>>> import numpy as np
>>> np.set_printoptions(precision=1, suppress=True, linewidth=140)
>>> def rnd(a):
...     return np.round(a, 1) + 0
... 
>>> rng = np.random.default_rng(631)
>>> W0 = np.eye(8, dtype=int)[rng.permutation(8)] * np.array([-3, 5, 4, -4, 2, -1, -3, 2])
>>> W0
array([[ 0,  0,  0,  0,  0,  0,  0,  2],
       [ 0,  0,  0,  0,  2,  0,  0,  0],
       [ 0,  0,  4,  0,  0,  0,  0,  0],
       [ 0,  5,  0,  0,  0,  0,  0,  0],
       [ 0,  0,  0,  0,  0, -1,  0,  0],
       [ 0,  0,  0,  0,  0,  0, -3,  0],
       [ 0,  0,  0, -4,  0,  0,  0,  0],
       [-3,  0,  0,  0,  0,  0,  0,  0]])
>>> rnd(np.linalg.pinv(W0))
array([[ 0. ,  0. ,  0. ,  0. ,  0. ,  0. ,  0. , -0.3],
       [ 0. ,  0. ,  0. ,  0.2,  0. ,  0. ,  0. ,  0. ],
       [ 0. ,  0. ,  0.2,  0. ,  0. ,  0. ,  0. ,  0. ],
       [ 0. ,  0. ,  0. ,  0. ,  0. ,  0. , -0.2,  0. ],
       [ 0. ,  0.5,  0. ,  0. ,  0. ,  0. ,  0. ,  0. ],
       [ 0. ,  0. ,  0. ,  0. , -1. ,  0. ,  0. ,  0. ],
       [ 0. ,  0. ,  0. ,  0. ,  0. , -0.3,  0. ,  0. ],
       [ 0.5,  0. ,  0. ,  0. ,  0. ,  0. ,  0. ,  0. ]])
>>> rnd(np.linalg.svd(W0, compute_uv=False))
array([5., 4., 4., 3., 3., 2., 2., 1.])
>>> rnd(np.linalg.norm(W0, axis=0))
array([3., 5., 4., 4., 2., 1., 3., 2.])
>>> W0[:, 1] @ W0[:, 5]
np.int64(0)
>>> (W0 + W0.T) / 2
array([[ 0. ,  0. ,  0. ,  0. ,  0. ,  0. ,  0. , -0.5],
       [ 0. ,  0. ,  0. ,  2.5,  1. ,  0. ,  0. ,  0. ],
       [ 0. ,  0. ,  4. ,  0. ,  0. ,  0. ,  0. ,  0. ],
       [ 0. ,  2.5,  0. ,  0. ,  0. ,  0. , -2. ,  0. ],
       [ 0. ,  1. ,  0. ,  0. ,  0. , -0.5,  0. ,  0. ],
       [ 0. ,  0. ,  0. ,  0. , -0.5,  0. , -1.5,  0. ],
       [ 0. ,  0. ,  0. , -2. ,  0. , -1.5,  0. ,  0. ],
       [-0.5,  0. ,  0. ,  0. ,  0. ,  0. ,  0. ,  0. ]])
>>> rnd(np.sort(np.abs(np.linalg.eigvals(W0))))
array([2.4, 2.4, 2.6, 2.6, 2.6, 2.6, 2.6, 4. ])
>>> x0 = np.array([0, 5, 5, -2, 3, -1, 1, 4])
>>> h = np.maximum(W0 @ x0, 0)
>>> W0.T @ h
array([  0, 125,  80, -32,  12,  -1,   0,  16])
>>> m1 = np.loadtxt("x.csv", delimiter=",")
>>> rnd(m1)
array([[-0.6, -0.2,  0.7,  0.4],
       [ 0.3, -0.4, -0.3,  0.8],
       [-0.5,  0.7, -0.4,  0.3],
       [ 0.6,  0.6,  0.5,  0.3]])
>>> rnd(m1 @ m1.T)
array([[1., 0., 0., 0.],
       [0., 1., 0., 0.],
       [0., 0., 1., 0.],
       [0., 0., 0., 1.]])
>>> rnd(np.linalg.pinv(m1))
array([[-0.6,  0.3, -0.5,  0.6],
       [-0.2, -0.4,  0.7,  0.6],
       [ 0.7, -0.3, -0.4,  0.5],
       [ 0.4,  0.8,  0.3,  0.3]])
>>> T = np.stack([m1, -1 * m1, m1[::-1]])
>>> T.shape
(3, 4, 4)
>>> np.linalg.matrix_rank(T)
array([4, 4, 4])
>>> rnd(np.linalg.det(T))
array([-1., -1., -1.])
>>> (T @ m1.T).shape
(3, 4, 4)
>>> rnd(np.linalg.norm(T, axis=(1, 2)))
array([2., 2., 2.])
>>> O, V = np.linalg.qr(m1[:, :1])[0], np.linalg.qr(m1[:, 1:])[0]
>>> s = np.linalg.svd(O.T @ V, compute_uv=False)
>>> rnd(s)
array([0.])
>>> rnd(m1.sum(axis=0))
array([-0.3,  0.7,  0.5,  1.8])
>>> rnd(m1.mean(axis=0))
array([-0.1,  0.2,  0.1,  0.4])
>>> rnd(np.linalg.norm(m1))
np.float64(2.0)
>>> rnd(m1 - m1[0])
array([[ 0. ,  0. ,  0. ,  0. ],
       [ 0.8, -0.2, -1. ,  0.5],
       [ 0.1,  0.9, -1.1,  0. ],
       [ 1.2,  0.8, -0.2, -0.1]])
>>> np.linalg.matrix_rank(m1)
np.int64(4)
>>> m1.shape
(4, 4)
>>> rnd(np.linalg.norm(m1, "nuc"))
np.float64(4.0)
>>> rnd(np.linalg.norm(m1) ** 2 / np.linalg.norm(m1, 2) ** 2)
np.float64(4.0)
>>> rnd(np.linalg.norm(m1, axis=0))
array([1., 1., 1., 1.])
>>> rnd(np.linalg.norm(m1[3] - m1[0]))
np.float64(1.4)
>>> rnd(np.linalg.norm(m1, axis=1))
array([1., 1., 1., 1.])
>>> rnd(np.linalg.norm(m1, 2))
np.float64(1.0)
>>> Y = np.array([[1, 2], [1, 1], [1, 2]])
>>> X = np.kron(np.eye(3, dtype=int), Y)
>>> X
array([[1, 2, 0, 0, 0, 0],
       [1, 1, 0, 0, 0, 0],
       [1, 2, 0, 0, 0, 0],
       [0, 0, 1, 2, 0, 0],
       [0, 0, 1, 1, 0, 0],
       [0, 0, 1, 2, 0, 0],
       [0, 0, 0, 0, 1, 2],
       [0, 0, 0, 0, 1, 1],
       [0, 0, 0, 0, 1, 2]])
>>> idx = rng.permutation(6)
>>> Y = X[:, idx] * rng.choice([-1, 1], 6)
>>> Y
array([[ 0,  2,  0,  0,  0,  1],
       [ 0,  1,  0,  0,  0,  1],
       [ 0,  2,  0,  0,  0,  1],
       [ 0,  0, -1,  0, -2,  0],
       [ 0,  0, -1,  0, -1,  0],
       [ 0,  0, -1,  0, -2,  0],
       [ 1,  0,  0,  2,  0,  0],
       [ 1,  0,  0,  1,  0,  0],
       [ 1,  0,  0,  2,  0,  0]])
>>> Uu, _, Vh = np.linalg.svd(X.T @ Y)
>>> rnd(np.linalg.lstsq(X, Y)[0])
array([[ 0.,  0.,  0.,  0.,  0.,  1.],
       [ 0.,  1.,  0.,  0.,  0.,  0.],
       [ 0.,  0., -1.,  0.,  0.,  0.],
       [ 0.,  0.,  0.,  0., -1.,  0.],
       [ 1.,  0.,  0.,  0.,  0.,  0.],
       [ 0.,  0.,  0.,  1.,  0.,  0.]])
>>> O, V = np.linalg.qr(W0[:, :7])[0], np.linalg.qr(W0[:, 7:])[0]
>>> s = np.linalg.svd(O.T @ V, compute_uv=False)
>>> rnd(np.linalg.norm(O @ O.T - V @ V.T, 2))
np.float64(1.0)
>>> (s > 0.9).sum()
np.int64(0)
>>> np.degrees(np.arccos(s.clip(0, 1)))
array([90.])
>>> s
array([0.])
>>> u = np.array([8, 8, -3])
>>> np.correlate(X[0], X[3], "full")
array([0, 0, 2, 5, 2, 0, 0, 0, 0, 0, 0])
>>> np.polyval(u, X[0])
array([13, 45, -3, -3, -3, -3])
>>> np.convolve(X[0], u)
array([ 8, 24, 13, -6,  0,  0,  0,  0])
>>> mat = np.loadtxt("test15.csv", delimiter=",")
>>> mat
array([[0., 0., 0.],
       [0., 0., 0.],
       [0., 0., 0.],
       [0., 0., 0.],
       [5., 4., 4.],
       [0., 0., 0.],
       [4., 0., 0.],
       [0., 0., 0.],
       [4., 0., 0.],
       [6., 5., 7.]])
>>> x0 = np.array([4, 4, 1])
>>> rhs = mat @ x0
>>> rhs
array([ 0.,  0.,  0.,  0., 40.,  0., 16.,  0., 16., 51.])
>>> rnd(np.linalg.solve(mat.T @ mat, mat.T @ rhs))
array([4., 4., 1.])
>>> rnd(np.linalg.lstsq(mat, rhs)[0])
array([4., 4., 1.])
>>> rnd(np.linalg.pinv(mat) @ mat)
array([[1., 0., 0.],
       [0., 1., 0.],
       [0., 0., 1.]])
>>> rhs = rhs + 0.1 * rng.normal(size=10)
>>> rnd(rhs)
array([-0.3,  0. , -0.1, -0.1, 39.9,  0.1, 16. ,  0.1, 15.9, 51.2])
>>> beta, *_ = np.linalg.lstsq(mat, rhs)
>>> rnd(mat.T @ (rhs - mat @ beta))
array([0., 0., 0.])
>>> beta.round()
array([4., 4., 1.])
>>> rnd(beta)
array([4. , 3.8, 1.1])
>>> rnd(np.linalg.norm(rhs - mat @ beta))
np.float64(0.3)
>>> P = mat @ np.linalg.solve(mat.T @ mat, mat.T)
>>> np.linalg.matrix_rank(np.eye(10) - P)
np.int64(7)
>>> rnd(P)
array([[0. , 0. , 0. , 0. , 0. , 0. , 0. , 0. , 0. , 0. ],
       [0. , 0. , 0. , 0. , 0. , 0. , 0. , 0. , 0. , 0. ],
       [0. , 0. , 0. , 0. , 0. , 0. , 0. , 0. , 0. , 0. ],
       [0. , 0. , 0. , 0. , 0. , 0. , 0. , 0. , 0. , 0. ],
       [0. , 0. , 0. , 0. , 1. , 0. , 0. , 0. , 0. , 0. ],
       [0. , 0. , 0. , 0. , 0. , 0. , 0. , 0. , 0. , 0. ],
       [0. , 0. , 0. , 0. , 0. , 0. , 0.5, 0. , 0.5, 0. ],
       [0. , 0. , 0. , 0. , 0. , 0. , 0. , 0. , 0. , 0. ],
       [0. , 0. , 0. , 0. , 0. , 0. , 0.5, 0. , 0.5, 0. ],
       [0. , 0. , 0. , 0. , 0. , 0. , 0. , 0. , 0. , 1. ]])
>>> rnd(P @ mat[:, 0])
array([0., 0., 0., 0., 5., 0., 4., 0., 4., 6.])
>>> feats = np.loadtxt("w.csv", delimiter=",")
>>> feats
array([[ 4., -3.,  0.,  0.],
       [-3., -1., -3.,  0.],
       [ 0., -3.,  5., -3.],
       [ 0.,  0., -3.,  4.]])
>>> # symmetric, so the eigenvalues are real
>>> ev, V = np.linalg.eigh(feats)
>>> rnd(V.T @ feats @ V)
array([[-3.5,  0. ,  0. ,  0. ],
       [ 0. ,  1.9,  0. ,  0. ],
       [ 0. ,  0. ,  5.2,  0. ],
       [ 0. ,  0. ,  0. ,  8.3]])
>>> rnd(ev)
array([-3.5,  1.9,  5.2,  8.3])
>>> rnd(np.abs(V[:, -1]))
array([0.2, 0.3, 0.8, 0.5])
>>> rnd(V @ np.diag(ev) @ V.T)
array([[ 4., -3.,  0.,  0.],
       [-3., -1., -3.,  0.],
       [ 0., -3.,  5., -3.],
       [ 0.,  0., -3.,  4.]])
>>> rnd(np.linalg.svd(feats, compute_uv=False))
array([8.3, 5.2, 3.5, 1.9])
>>> Y = np.linalg.inv(feats)
>>> np.allclose(Y, feats.T)
False
>>> rnd(Y)
array([[ 0.2, -0.1, -0.1, -0.1],
       [-0.1, -0.2, -0.2, -0.1],
       [-0.1, -0.2,  0.2,  0.1],
       [-0.1, -0.1,  0.1,  0.4]])
>>> rnd(feats @ Y)
array([[1., 0., 0., 0.],
       [0., 1., 0., 0.],
       [0., 0., 1., 0.],
       [0., 0., 0., 1.]])
>>> rnd(np.linalg.cond(feats))
np.float64(4.3)
>>> ev, V = np.linalg.eig(feats)
>>> rnd(np.prod(ev))
np.float64(-287.0)
>>> rnd(np.sort(np.linalg.eigvals(feats @ feats)))
array([ 3.7, 11.9, 27.1, 69.3])
>>> rnd(ev)
array([-3.5,  8.3,  5.2,  1.9])
>>> rnd(np.sort(np.linalg.eigvals(feats.T)))
array([-3.5,  1.9,  5.2,  8.3])
>>> J = np.load("mat.npy")
>>> J
array([[ 1.1, -0.4,  1.8,  0.9, -0.1,  1.7],
       [ 0.5,  1.5,  4. , -4. , -5.5, -3. ],
       [-0.9, -1.8, -1.1,  0.3,  0. , -1. ],
       [ 0. , -0.4, -0.1, -0.2,  2.2,  0.7],
       [-2.1, -2.1,  0.6, -0.4,  0.2, -1.6],
       [ 0.8,  0.2, -0.6,  1.5, -0.2,  0.1],
       [ 1.1, -0.3, -0.1,  0.4, -0.1,  0.7],
       [-0.3,  0.3, -0.5, -0.9, -0.8,  1.1],
       [-1. , -0.5,  1.8,  2.8,  0.3, -2.1],
       [-1.7,  0.8,  0.2, -2.5,  1. , -0.2],
       [ 0.2, -0.6,  1.4, -0.4, -0.9,  3.1],
       [-0.7, -0.2, -0.2, -2. ,  0.9,  0.3],
       [ 0.2, -0.1,  1.5,  1. ,  0.1, -0.9]])
>>> Y = np.array([[0, 3, 3], [1, 3, 3], [0, 4, 5], [5, 4, 4], [5, 2, 0], [3, 3, 4]])
>>> rnd(np.einsum("ij,ij->i", J, J))
array([ 8.3, 73.8,  6.4,  5.5, 11.9,  3.3,  2. ,  3.1, 16.8, 10.9, 12.9,  5.5,  4.1])
>>> np.linalg.matrix_rank(np.vstack([J, Y.T]))
np.int64(6)
>>> A = np.loadtxt("run16.csv", delimiter=",")
>>> rnd(A)
array([[ 0. , -0.2, -0.8,  2.8, -0.5,  0.6],
       [ 2. , -0.9,  0.9,  0.7,  0.5, -1.7],
       [ 2. ,  1.3, -0.2, -0.2,  0.8,  1.7],
       [ 0. , -2.3, -0.8, -0.4,  1.3,  1. ],
       [ 0.2, -0.9,  2.1,  0. , -1.4,  1.4],
       [-1.1,  0.6,  1.6,  0.9,  2.1,  0.1]])
>>> O, r_ = np.linalg.qr(A)
>>> rnd(np.trace(O @ O.T))
np.float64(6.0)
>>> Y = np.array([[2, 2, 2], [1, 0, 0], [2, 1, 0], [2, 2, 1], [1, 2, 2], [2, 1, 1]])
>>> rnd(np.einsum("ik,kj->ij", A, Y))
array([[ 4.5,  4.3,  2.3],
       [ 3.2,  5.3,  3.8],
       [ 8.6,  6.6,  7. ],
       [-1.3,  2.1,  3.3],
       [ 4.9,  1. , -1.1],
       [ 5.7,  5.4,  3. ]])
>>> rnd(np.einsum("ij->j", A))
array([ 3.1, -2.5,  2.8,  3.7,  2.7,  3.1])
>>> rnd(A @ Y)
array([[ 4.5,  4.3,  2.3],
       [ 3.2,  5.3,  3.8],
       [ 8.6,  6.6,  7. ],
       [-1.3,  2.1,  3.3],
       [ 4.9,  1. , -1.1],
       [ 5.7,  5.4,  3. ]])
>>> np.vstack([A, Y.T]).shape
(9, 6)
>>> np.linalg.matrix_rank(A @ Y)
np.int64(3)
>>> rnd(np.einsum("ij,ij->i", A, A))
array([9., 9., 9., 9., 9., 9.])
>>> rnd(np.einsum("ik,kj->ji", A, Y))
array([[ 4.5,  3.2,  8.6, -1.3,  4.9,  5.7],
       [ 4.3,  5.3,  6.6,  2.1,  1. ,  5.4],
       [ 2.3,  3.8,  7. ,  3.3, -1.1,  3. ]])
